$ ipython --no-banner

In [1]: import numpy as np

In [2]: from numpy import linalg as LA

In [3]: np.set_printoptions(precision=1, suppress=True, linewidth=200)

In [4]: X = np.load("a.npy")

In [5]: print(X)
[[0 0 0 0 0 0 0 0 0 0 0 0 0 0]
 [2 1 0 0 0 0 0 0 0 0 0 0 0 0]
 [0 0 1 0 0 0 0 0 0 0 0 0 0 0]
 [1 0 0 2 0 0 0 0 0 0 0 0 0 0]
 [0 0 2 0 0 0 0 0 0 0 0 0 0 0]
 [1 1 1 2 1 1 0 0 0 0 0 0 0 0]
 [0 0 1 2 0 2 0 0 0 0 0 0 0 0]
 [0 2 2 0 0 1 0 0 0 0 0 0 0 0]
 [2 2 0 0 1 0 2 2 1 0 0 0 0 0]
 [2 2 0 2 2 0 2 2 1 1 0 0 0 0]
 [1 0 0 0 2 0 1 0 0 2 0 0 0 0]
 [1 0 0 0 1 0 2 2 1 1 2 1 0 0]
 [2 0 0 0 1 0 1 2 1 1 0 2 2 0]
 [1 0 0 2 0 0 1 1 2 1 2 2 1 2]]

In [6]: # triangular

In [7]: cov = X.T @ X

In [8]: print(np.round(LA.eigvalsh(cov)[::-1], 1) + 0)
[83.4 23.7 18.6  9.8  7.4  6.6  3.6  2.2  1.9  0.6  0.3  0.   0.   0. ]

In [9]: print(np.diag(cov))
[21 14 11 20 12  6 15 17  8  8  8  9  5  4]

In [10]: left, sig, vt = LA.svd(X)

In [11]: V = vt[:(sig > 1e-8).sum()]

In [12]: rng = np.random.default_rng(760899)

In [13]: x = X[6] + 3 * X[13] + rng.integers(2) * np.eye(14)[10]

In [14]: print(x)
[3. 0. 1. 8. 0. 2. 3. 3. 6. 3. 7. 6. 3. 6.]

In [15]: print(LA.matrix_rank(np.vstack([X, x])))
13

In [16]: x = np.array([-2, -2, -2, 0, -2, -1, 0, 1, -1, 2, -1, 2, -1, 0])

In [17]: h1 = np.maximum(X @ x, 0)

In [18]: print(h1)
[0 0 0 0 0 0 0 0 0 0 0 0 0 0]

In [19]: print(np.maximum(X @ x, 0) - np.maximum(-X @ x, 0))
[ 0 -6 -2 -2 -4 -9 -4 -9 -9 -9 -2 -1 -1  0]

In [20]: print(np.maximum(X @ (3 * x), 0))
[0 0 0 0 0 0 0 0 0 0 0 0 0 0]

In [21]: K = np.load("out19.npy")

In [22]: print(K.round(1) + 0)
[[ -9.7  -1.1  -8.9  -4.7   6.1  13.5  -8.5   6.6   9.6  -8.1 -18.1  -2. ]
 [ -9.5  -1.1  -8.7  -4.6   6.   13.3  -8.4   6.5   9.5  -7.9 -17.8  -1.9]
 [ -9.3  -1.1  -8.6  -4.5   6.   13.   -8.2   6.3   9.3  -7.8 -17.5  -1.9]
 [ -9.3  -1.1  -8.5  -4.4   6.   13.   -8.1   6.3   9.3  -7.8 -17.5  -1.8]
 [ -7.4  -1.1  -7.1  -3.2   5.3  10.7  -6.6   4.9   8.1  -6.7 -14.9  -1.3]
 [ -2.9  -1.   -3.7  -0.5   3.5   5.2  -2.8   1.6   4.8  -3.7  -8.4  -0.2]
 [ -2.5  -1.   -3.4  -0.3   3.3   4.6  -2.4   1.3   4.4  -3.4  -7.8  -0.1]
 [ -2.4  -1.   -3.3  -0.2   3.2   4.5  -2.4   1.3   4.4  -3.3  -7.7  -0.1]
 [ -2.4  -1.   -3.3  -0.2   3.2   4.5  -2.3   1.3   4.3  -3.3  -7.6  -0.1]
 [ -2.3  -1.   -3.2  -0.2   3.2   4.4  -2.3   1.2   4.3  -3.2  -7.5  -0.1]
 [ -2.1  -1.   -3.1  -0.1   3.1   4.2  -2.1   1.1   4.1  -3.1  -7.2   0. ]
 [ -2.   -1.   -3.    0.    3.    4.   -2.    1.    4.   -3.   -7.    0. ]
 [ -1.7  -1.   -2.8   0.2   2.8   3.6  -1.7   0.8   3.7  -2.8  -6.5   0.1]
 [ -0.1  -1.   -1.5   0.9   1.7   1.3  -0.3  -0.2   2.   -1.3  -3.5   0.4]
 [ -0.1  -1.   -1.4   0.9   1.7   1.3  -0.3  -0.2   2.   -1.3  -3.4   0.4]
 [  0.4  -0.8  -0.8   1.    0.8   0.2   0.3  -0.4   0.9  -0.5  -1.6   0.4]
 [  0.4  -0.7  -0.6   0.8   0.6   0.    0.4  -0.3   0.6  -0.3  -1.1   0.3]
 [  0.3  -0.4  -0.3   0.5   0.2  -0.1   0.3  -0.2   0.2  -0.1  -0.4   0.2]
 [  0.    0.    0.    0.    0.    0.    0.    0.    0.    0.    0.    0. ]
 [ -0.4   0.7   0.5  -0.6  -0.1   0.2  -0.4   0.1  -0.1  -0.1   0.3  -0.2]
 [ -0.9   2.5   2.   -1.5   0.    0.6  -1.3  -0.2  -0.1  -0.4   0.9  -0.4]
 [ -0.9   2.8   2.3  -1.7   0.1   0.7  -1.4  -0.3  -0.1  -0.5   1.   -0.4]
 [ -0.4   5.9   5.7  -2.1   0.7   0.3  -2.   -2.1   0.   -0.9   2.4  -0.2]
 [  1.7  10.2  11.2  -1.5   1.8  -1.4  -1.7  -6.   -0.1  -1.2   5.1   0.7]
 [  1.8  10.3  11.4  -1.4   1.9  -1.5  -1.7  -6.1  -0.1  -1.2   5.2   0.7]
 [  3.2  12.5  14.5  -0.8   2.4  -2.7  -1.3  -8.4  -0.2  -1.2   6.9   1.3]
 [  5.4  15.2  18.5   0.2   3.2  -4.6  -0.6 -11.6  -0.4  -1.1   9.1   2.1]
 [  6.3  16.3  20.1   0.7   3.4  -5.3  -0.2 -12.9  -0.5  -1.   10.1   2.4]
 [  8.9  19.2  24.7   2.1   4.2  -7.7   0.8 -16.6  -0.9  -0.8  12.9   3.4]
 [ 12.3  22.6  30.3   3.9   5.1 -10.7   2.3 -21.2  -1.4  -0.5  16.3   4.7]
 [ 14.8  24.9  34.1   5.3   5.7 -12.9   3.4 -24.4  -1.8  -0.2  18.8   5.5]]

In [23]: print(round(float(LA.norm(K, 2) / LA.norm(K)), 1))
0.9

In [24]: print([round(float(x), 1) for x in LA.svd(K, compute_uv=False)[:3]])
[114.4, 53.9, 13.5]

In [25]: print(np.argsort(-LA.norm(K, axis=0).round(6), kind="stable")[:3])
[ 2 10  1]

In [26]: print(LA.matrix_rank(K, rtol=0.1))
3

In [27]: print(LA.cond(K) > 100)
True
